$ python -q
>>> import numpy as np
>>> np.set_printoptions(precision=2, suppress=True, linewidth=100)
>>> A = np.loadtxt("dump.csv", delimiter=",")
>>> A
array([[ 0.24,  0.24,  0.24,  0.24, -0.08,  0.08],
       [ 0.24,  0.24,  0.24,  0.24, -0.08,  0.08],
       [ 0.24,  0.24,  0.24,  0.24, -0.08,  0.08],
       [ 0.24,  0.24,  0.24,  0.24, -0.08,  0.08],
       [-0.08, -0.08, -0.08, -0.08,  0.03, -0.03],
       [ 0.08,  0.08,  0.08,  0.08, -0.03,  0.03]])
>>> # rows and columns are dependent
>>> r = np.linalg.matrix_rank(A)
>>> r
np.int64(1)
>>> null = np.linalg.svd(A)[2][r:].T
>>> print(null.shape)
(6, 5)
>>> null @ null.T
array([[ 0.76, -0.24, -0.24, -0.24,  0.08, -0.08],
       [-0.24,  0.76, -0.24, -0.24,  0.08, -0.08],
       [-0.24, -0.24,  0.76, -0.24,  0.08, -0.08],
       [-0.24, -0.24, -0.24,  0.76,  0.08, -0.08],
       [ 0.08,  0.08,  0.08,  0.08,  0.97,  0.03],
       [-0.08, -0.08, -0.08, -0.08,  0.03,  0.97]])
>>> print([int(np.linalg.matrix_rank(A[:, :j + 1])) for j in range(6)])
[1, 1, 1, 1, 1, 1]
>>> U, sigma = np.linalg.svd(A)
Traceback (most recent call last):
  File "<python-input-11>", line 1, in <module>
    U, sigma = np.linalg.svd(A)
    ^^^^^^^^
ValueError: too many values to unpack (expected 2)
>>> U, sigma, Vh = np.linalg.svd(A, full_matrices=False)
>>> U.shape, sigma.shape, Vh.shape
((6, 6), (6,), (6, 6))
>>> np.cumsum(sigma ** 2) / np.sum(sigma ** 2)
array([1., 1., 1., 1., 1., 1.])
>>> np.allclose(U * sigma @ Vh, A)
True
>>> (sigma > 1e-8).sum()
np.int64(1)
>>> np.round(sigma / sigma[0], 2) + 0
array([1., 0., 0., 0., 0., 0.])
>>> ev, vecs = np.linalg.eigh(A)
>>> vecs @ np.diag(ev) @ vecs.T
array([[ 0.24,  0.24,  0.24,  0.24, -0.08,  0.08],
       [ 0.24,  0.24,  0.24,  0.24, -0.08,  0.08],
       [ 0.24,  0.24,  0.24,  0.24, -0.08,  0.08],
       [ 0.24,  0.24,  0.24,  0.24, -0.08,  0.08],
       [-0.08, -0.08, -0.08, -0.08,  0.03, -0.03],
       [ 0.08,  0.08,  0.08,  0.08, -0.03,  0.03]])
>>> np.round(vecs.T @ vecs, 2) + 0
array([[1., 0., 0., 0., 0., 0.],
       [0., 1., 0., 0., 0., 0.],
       [0., 0., 1., 0., 0., 0.],
       [0., 0., 0., 1., 0., 0.],
       [0., 0., 0., 0., 1., 0.],
       [0., 0., 0., 0., 0., 1.]])
>>> np.unique(ev.round(6) + 0, return_counts=True)[1]
array([5, 1])
>>> np.abs(vecs[:, -1])
array([0.49, 0.49, 0.49, 0.49, 0.16, 0.16])
>>> J = np.load("data.npy")
>>> J
array([[ 5, -3,  0,  1],
       [-4,  3,  0, -3],
       [ 0,  0,  1,  0],
       [-5, -3,  0, -2]])
>>> J[:, 4]
Traceback (most recent call last):
  File "<python-input-25>", line 1, in <module>
    J[:, 4]
    ~^^^^^^
IndexError: index 4 is out of bounds for axis 1 with size 4
>>> J.shape
(4, 4)
>>> np.linalg.svd(J, compute_uv=False)
array([8.99, 4.87, 1.58, 1.  ])
>>> J - J[0]
array([[  0,   0,   0,   0],
       [ -9,   6,   0,  -4],
       [ -5,   3,   1,  -1],
       [-10,   0,   0,  -3]])
>>> np.unravel_index(np.abs(J).argmax(), J.shape)
(np.int64(0), np.int64(0))
>>> J.mean(axis=0)
array([-1.  , -0.75,  0.25, -1.  ])
>>> ev, vecs = np.linalg.eig(J)
>>> np.sort(np.linalg.eigvals(J @ J))
array([ 1.  ,  7.1 , 13.59, 49.3 ])
>>> ev
array([-3.69,  7.02,  2.67,  1.  ])
>>> rng = np.random.default_rng(50)
>>> z = rng.permutation(4)
>>> other = J[:, z] * rng.choice([-1, 1], 4)
>>> other
array([[ 0,  5,  1,  3],
       [ 0, -4, -3, -3],
       [ 1,  0,  0,  0],
       [ 0, -5, -2,  3]])
>>> U, _, Vh = np.linalg.svd(J.T @ other)
>>> print(z)
[2 0 3 1]
>>> X = np.loadtxt("run15.csv", delimiter=",")
>>> X
array([[ 3.,  1., -2.,  2., -2., -4., -5.,  4.,  1.],
       [-2.,  5.,  3.,  5.,  4., -1.,  0., -5.,  3.],
       [-3., -5.,  3., -3., -2.,  1., -2.,  4., -5.],
       [-1.,  4.,  4., -1.,  3., -3.,  4., -2.,  1.],
       [ 2., -4., -1.,  0., -1., -2., -5.,  0.,  2.],
       [-3., -1., -1.,  2.,  1., -4.,  1.,  0., -2.],
       [ 1.,  0., -1., -1.,  0.,  2., -5.,  2.,  4.],
       [ 3., -3., -3.,  0.,  4., -2., -3., -2.,  0.],
       [ 0.,  0.,  0.,  0.,  0.,  0.,  0.,  0.,  2.]])
>>> other = X[0, 0] * X[1:] - np.outer(X[1:, 0], X[0])
>>> other
array([[  0.,  17.,   5.,  19.,   8., -11., -10.,  -7.,  11.],
       [  0., -12.,   3.,  -3., -12.,  -9., -21.,  24., -12.],
       [  0.,  13.,  10.,  -1.,   7., -13.,   7.,  -2.,   4.],
       [  0., -14.,   1.,  -4.,   1.,   2.,  -5.,  -8.,   4.],
       [  0.,   0.,  -9.,  12.,  -3., -24., -12.,  12.,  -3.],
       [  0.,  -1.,  -1.,  -5.,   2.,  10., -10.,   2.,  11.],
       [  0., -12.,  -3.,  -6.,  18.,   6.,   6., -18.,  -3.],
       [  0.,   0.,   0.,   0.,   0.,   0.,   0.,   0.,   6.]])
>>> print(np.flatnonzero(~other.round(6).any(axis=1)))
[]
